>>> import numpy as np
>>> import numpy.linalg as la
>>> np.set_printoptions(precision=2, suppress=True, linewidth=120)
>>> rnd = lambda a: np.round(a, 2) + 0
>>> data = np.loadtxt("x.csv", delimiter=",")
>>> print(data)
[[-8.61 -9.22 -0.64]
 [-4.4  -5.31 -0.12]
 [-0.14 -0.79 -0.14]
 [ 0.   -0.19 -0.08]
 [ 0.   -0.15 -0.07]
 [ 0.07  0.84  0.58]
 [ 1.22  3.63  2.89]
 [ 1.57  4.27  3.42]
 [ 1.7   4.5   3.6 ]
 [ 1.75  4.57  3.65]
 [ 1.83  4.71  3.77]
 [ 3.25  6.98  5.56]
 [12.05 19.   14.46]
 [12.87 20.05 15.21]]
>>> D = la.norm(data[:, None] - data[None], axis=-1)
>>> print(D.mean(axis=1).argmax())
13
>>> print(rnd(la.norm(data - data.mean(axis=0), axis=1)))
[17.13 11.58  6.24  5.74  5.7   4.58  0.95  0.58  0.73  0.8   0.95  4.02 21.33 22.86]
>>> print((D + 1e9 * np.eye(14)).round(6).argmin(axis=1))
[ 1  0  3  4  3  4  7  8  9  8  9 10 13 12]
>>> print(la.matrix_rank(D ** 2))
5
>>> print(rnd(D[:5, :5]))
[[ 0.    5.77 11.96 12.49 12.52]
 [ 5.77  0.    6.21  6.75  6.78]
 [11.96  6.21  0.    0.62  0.66]
 [12.49  6.75  0.62  0.    0.04]
 [12.52  6.78  0.66  0.04  0.  ]]
>>> print(np.flatnonzero(D[2] < D.mean() / 2))
[2 3 4 5]
>>> idx = data[:, 0] > np.median(data[:, 0])
>>> u = data[idx].mean(axis=0) - data[~idx].mean(axis=0)
>>> print(idx.astype(int))
[0 0 0 0 0 0 0 1 1 1 1 1 1 1]
>>> print(((data - data.mean(axis=0)) @ u > 0).astype(int))
[0 0 0 0 0 0 0 1 1 1 1 1 1 1]
>>> mat = np.load("out13.npy")
>>> print(mat)
[[19.15 60.35 40.8  60.52  0.18 60.29]
 [19.78 60.43 39.51 60.77  2.08 59.24]
 [21.52 59.14 40.97 60.05 -1.29 58.83]
 [18.73 58.59 40.76 60.33 -0.69 59.9 ]
 [19.44 59.4  39.6  61.49  0.28 58.76]
 [20.44 60.4  40.57 59.46 -1.27 59.01]
 [20.28 59.9  38.88 59.96  1.27 59.04]
 [20.67 57.58 39.99 59.83  0.76 59.87]
 [19.09 60.61 39.88 61.08 -0.3  59.17]
 [21.97 60.12 41.01 60.34 -0.82 61.53]
 [22.36 59.52 38.9  59.95  0.39 60.24]
 [20.26 60.11 38.72 58.86  1.54 60.5 ]
 [19.64 59.21 41.48 59.6   0.12 60.44]
 [19.46 60.15 41.67 60.21  0.41 60.78]
 [19.88 60.41 39.88 58.87  1.12 60.01]
 [20.16 60.04 40.79 59.5   0.98 61.73]
 [19.66 59.18 41.16 59.71  0.32 59.87]
 [20.2  59.97 39.03 61.62  0.84 61.54]
 [20.24 60.14 38.66 58.8  -0.71 59.78]
 [19.13 61.12 39.86 60.71  1.6  61.1 ]
 [19.54 57.5  39.94 59.43 -0.06 60.77]
 [18.25 59.57 40.35 59.44  1.53 60.25]
 [21.6  61.33 39.96 58.33  0.6  60.59]
 [20.16 58.67 39.23 62.14 -0.5  61.28]
 [22.15 59.95 40.47 58.77 -0.58 60.63]
 [19.76 62.28 40.4  60.79  0.95 56.83]
 [20.16 60.37 39.79 60.86  0.03 59.55]
 [19.29 61.63 40.92 59.65 -0.58 60.68]
 [20.41 60.19 40.   58.72  0.09 59.81]
 [18.74 59.28 40.45 62.26  0.72 60.25]
 [21.49 60.37 39.66 60.34 -1.95 61.33]
 [19.13 59.86 38.06 59.69  0.98 60.72]
 [19.48 59.76 40.7  57.63 -1.29 61.3 ]]
>>> other = np.c_[mat[:, :5] @ np.array([[-2, -2, 1, 0, -2],
...     [-1, -1, -1, 3, 0],
...     [2, 1, -3, 2, -3],
...     [-1, 3, 3, 0, -3],
...     [-1, -3, -1, 2, -1]]), np.array([1, 2, 3, 0, 1, 0, 1, 3, 2, 0, 3, 1, 0, 1, 0, 0, 2, 3, 0, 2, 0, 3, 1, 1, 0, 0, 2, 2, 1, 2, 1, 0, 0])]
>>> print(rnd(other))
[[ -77.75  123.17   17.78  263.01 -342.44    1.  ]
 [ -83.82  115.59   21.05  264.47 -342.48    2.  ]
 [ -79.    122.81   20.91  256.78 -344.81    3.  ]
 [ -74.17  127.77   19.54  255.91 -340.04    0.  ]
 [ -80.85  124.95   25.43  257.96 -342.43    1.  ]
 [ -78.33  121.48   17.98  259.8  -339.7     0.  ]
 [ -83.93  114.49   22.35  260.   -338.35    1.  ]
 [ -79.53  118.28   21.85  254.24 -341.56    3.  ]
 [ -79.81  125.23   22.38  260.99 -340.76    2.  ]
 [ -81.56  120.43   20.66  260.74 -347.17    0.  ]
 [ -86.78  113.34   25.6   257.14 -341.66    3.  ]
 [ -83.59  110.05   19.03  260.85 -334.8     1.  ]
 [ -75.25  121.43   14.67  260.83 -342.64    0.  ]
 [ -76.35  122.     14.52  264.61 -344.97    1.  ]
 [ -80.4   112.96   15.32  263.23 -337.13    0.  ]
 [ -79.26  115.99   15.27  263.66 -342.17    0.  ]
 [ -76.21  120.83   15.81  260.5  -342.25    2.  ]
 [ -84.77  121.     27.16  259.65 -343.19    3.  ]
 [ -81.39  116.57   21.23  256.32 -332.15    0.  ]
 [ -81.97  117.81   18.96  266.28 -341.57    2.  ]
 [ -76.07  121.83   20.57  252.26 -337.13    0.  ]
 [ -76.34  118.01   14.42  262.47 -337.4     3.  ]
 [ -83.54  108.62   14.78  265.11 -338.67    1.  ]
 [ -82.17  128.16   30.72  253.47 -343.93    1.  ]
 [ -81.5   114.27   17.68  259.63 -341.44    0.  ]
 [ -82.74  118.12   17.7   269.54 -344.04    0.  ]
 [ -82.    121.59   22.97  260.75 -342.3     2.  ]
 [ -77.44  121.4    14.43  265.57 -339.71    2.  ]
 [ -79.82  114.88   16.29  260.75 -337.07    1.  ]
 [ -78.84  128.31   24.17  260.18 -346.33    2.  ]
 [ -82.42  123.18   25.11  256.53 -341.03    1.  ]
 [ -82.67  116.07   23.18  257.66 -332.49    0.  ]
 [ -73.66  118.74   11.8   258.1  -332.66    0.  ]]
>>> print(la.matrix_rank(np.c_[mat, other]))
7
